>>> import numpy as np
>>> import numpy.linalg as la
>>> np.set_printoptions(suppress=True, linewidth=200)
>>> E = np.load("block14.npy")
>>> E
array([[-3, -2, -1,  0],
       [ 1,  2,  3,  4],
       [ 5,  6,  7,  8]])
>>> rank = la.matrix_rank(E)
>>> rank
np.int64(2)
>>> ns = la.svd(E)[2][rank:].T
>>> ns.shape
(4, 2)
>>> [int(la.matrix_rank(np.delete(E, i, axis=0))) for i in range(3)]
[2, 2, 2]
>>> np.round(E @ ns, 3) + 0
array([[0., 0.],
       [0., 0.],
       [0., 0.]])
>>> E @ E
Traceback (most recent call last):
  File "<python-input-11>", line 1, in <module>
    E @ E
    ~~^~~
ValueError: matmul: Input operand 1 has a mismatch in its core dimension 0, with gufunc signature (n?,k),(k,m?)->(n?,m?) (size 3 is different from 4)
>>> cov = E.T @ E
>>> np.round(la.svd(E, compute_uv=False) ** 2, 3) + 0
array([208.805,   9.195,   0.   ])
>>> (E @ E.T).shape
(3, 3)
>>> np.diag(cov)
array([35, 44, 59, 80])
>>> np.trace(cov), (E ** 2).sum()
(np.int64(218), np.int64(218))
>>> np.allclose(cov, cov.T)
True
>>> cov
array([[35, 38, 41, 44],
       [38, 44, 50, 56],
       [41, 50, 59, 68],
       [44, 56, 68, 80]])
>>> rng = np.random.default_rng(1555)
>>> labels = rng.integers(0, 2, 3)
>>> arr = (labels[:, None] == labels) * -1 + np.eye(3)
>>> arr
array([[ 0., -1., -1.],
       [-1.,  0., -1.],
       [-1., -1.,  0.]])
>>> # symmetric
>>> cov = arr.T @ arr
>>> np.trace(cov), (arr ** 2).sum()
(np.float64(6.0), np.float64(6.0))
>>> la.matrix_rank(cov)
np.int64(3)
>>> np.diag(cov)
array([2., 2., 2.])
>>> cov
array([[2., 1., 1.],
       [1., 2., 1.],
       [1., 1., 2.]])
>>> np.allclose(cov, cov.T)
True
